% ipython --no-banner

In [1]: import numpy as np

In [2]: import numpy.linalg as la

In [3]: np.set_printoptions(precision=2, suppress=True, linewidth=100)

In [4]: def rnd(a):
   ...:     return np.round(a, 2) + 0
   ...: 

In [5]: m1 = np.loadtxt("arr.csv", delimiter=",")

In [6]: m1
Out[6]: 
array([[0., 0., 0., 3., 0., 2., 0., 0., 0.],
       [4., 0., 0., 4., 0., 0., 0., 0., 4.],
       [0., 0., 0., 0., 5., 0., 0., 5., 0.],
       [0., 0., 4., 0., 0., 1., 0., 4., 0.],
       [0., 2., 0., 0., 1., 4., 1., 5., 0.],
       [5., 0., 0., 0., 0., 0., 1., 0., 0.],
       [1., 0., 0., 0., 0., 0., 0., 0., 0.]])

In [7]: vec = np.array([-2, 3, 2, 2, 3, 1, -1, 1, -1])

In [8]: m1 @ (2 * vec)
Out[8]: array([ 16.,  -8.,  40.,  26.,  34., -22.,  -4.])

In [9]: m1 @ vec
Out[9]: array([  8.,  -4.,  20.,  13.,  17., -11.,  -2.])

In [10]: np.einsum("ij,j->i", m1, vec)
Out[10]: array([  8.,  -4.,  20.,  13.,  17., -11.,  -2.])

In [11]: (m1 @ vec).argmax()
Out[11]: np.int64(2)

In [12]: la.norm(m1 @ vec) <= la.norm(m1, 2) * la.norm(vec) + 1e-9
Out[12]: np.True_

In [13]: m1 @ np.ones(9)
Out[13]: array([ 5., 12., 10.,  9., 13.,  6.,  1.])

In [14]: u = np.array([4, -4, -3])

In [15]: np.correlate(m1[1], m1[0], "full")
Out[15]: array([ 0.,  0.,  0.,  8.,  0., 12.,  8.,  0., 12.,  0.,  0.,  8.,  0., 12.,  0.,  0.,  0.])

In [16]: np.array([np.convolve(row, u, "same") for row in m1])
Out[16]: 
array([[  0.,   0.,  12., -12.,  -1.,  -8.,  -6.,   0.,   0.],
       [-16., -12.,  16., -16., -12.,   0.,   0.,  16., -16.],
       [  0.,   0.,   0.,  20., -20., -15.,  20., -20., -15.],
       [  0.,  16., -16., -12.,   4.,  -4.,  13., -16., -12.],
       [  8.,  -8.,  -6.,   4.,  12., -15.,   4., -23., -15.],
       [-20., -15.,   0.,   0.,   0.,   4.,  -4.,  -3.,   0.],
       [ -4.,  -3.,   0.,   0.,   0.,   0.,   0.,   0.,   0.]])

In [17]: np.polyval(u, m1[1])
Out[17]: array([45., -3., -3., 45., -3., -3., -3., -3., 45.])

In [18]: np.convolve(m1[1], u)
Out[18]: array([ 16., -16., -12.,  16., -16., -12.,   0.,   0.,  16., -16., -12.])

In [19]: A = np.load("layer16.npy")

In [20]: A
Out[20]: 
array([[9, 5, 4, 8, 3, 1, 6, 9, 1],
       [1, 9, 5, 4, 8, 3, 1, 6, 9],
       [9, 1, 9, 5, 4, 8, 3, 1, 6],
       [6, 9, 1, 9, 5, 4, 8, 3, 1],
       [1, 6, 9, 1, 9, 5, 4, 8, 3],
       [3, 1, 6, 9, 1, 9, 5, 4, 8],
       [8, 3, 1, 6, 9, 1, 9, 5, 4],
       [4, 8, 3, 1, 6, 9, 1, 9, 5],
       [5, 4, 8, 3, 1, 6, 9, 1, 9]])

In [21]: vec = np.array([0, -2, 1, 0, 0, 2, -2, 2, -2])

In [22]: a = np.maximum(A @ vec, 0)

In [23]: rnd(np.tanh(A @ vec))
Out[23]: array([ 0., -1.,  1., -1.,  1.,  1., -1.,  1., -1.])

In [24]: a
Out[24]: array([ 0,  0,  7,  0,  9,  4,  0, 11,  0])

In [25]: np.flatnonzero(a > 1e-9)
Out[25]: array([2, 4, 5, 7])

In [26]: A.T @ a
Out[26]: array([128, 153, 201,  91, 179, 236,  88, 194, 156])

In [27]: A * (a > 1e-9)[:, None]
Out[27]: 
array([[0, 0, 0, 0, 0, 0, 0, 0, 0],
       [0, 0, 0, 0, 0, 0, 0, 0, 0],
       [9, 1, 9, 5, 4, 8, 3, 1, 6],
       [0, 0, 0, 0, 0, 0, 0, 0, 0],
       [1, 6, 9, 1, 9, 5, 4, 8, 3],
       [3, 1, 6, 9, 1, 9, 5, 4, 8],
       [0, 0, 0, 0, 0, 0, 0, 0, 0],
       [4, 8, 3, 1, 6, 9, 1, 9, 5],
       [0, 0, 0, 0, 0, 0, 0, 0, 0]])
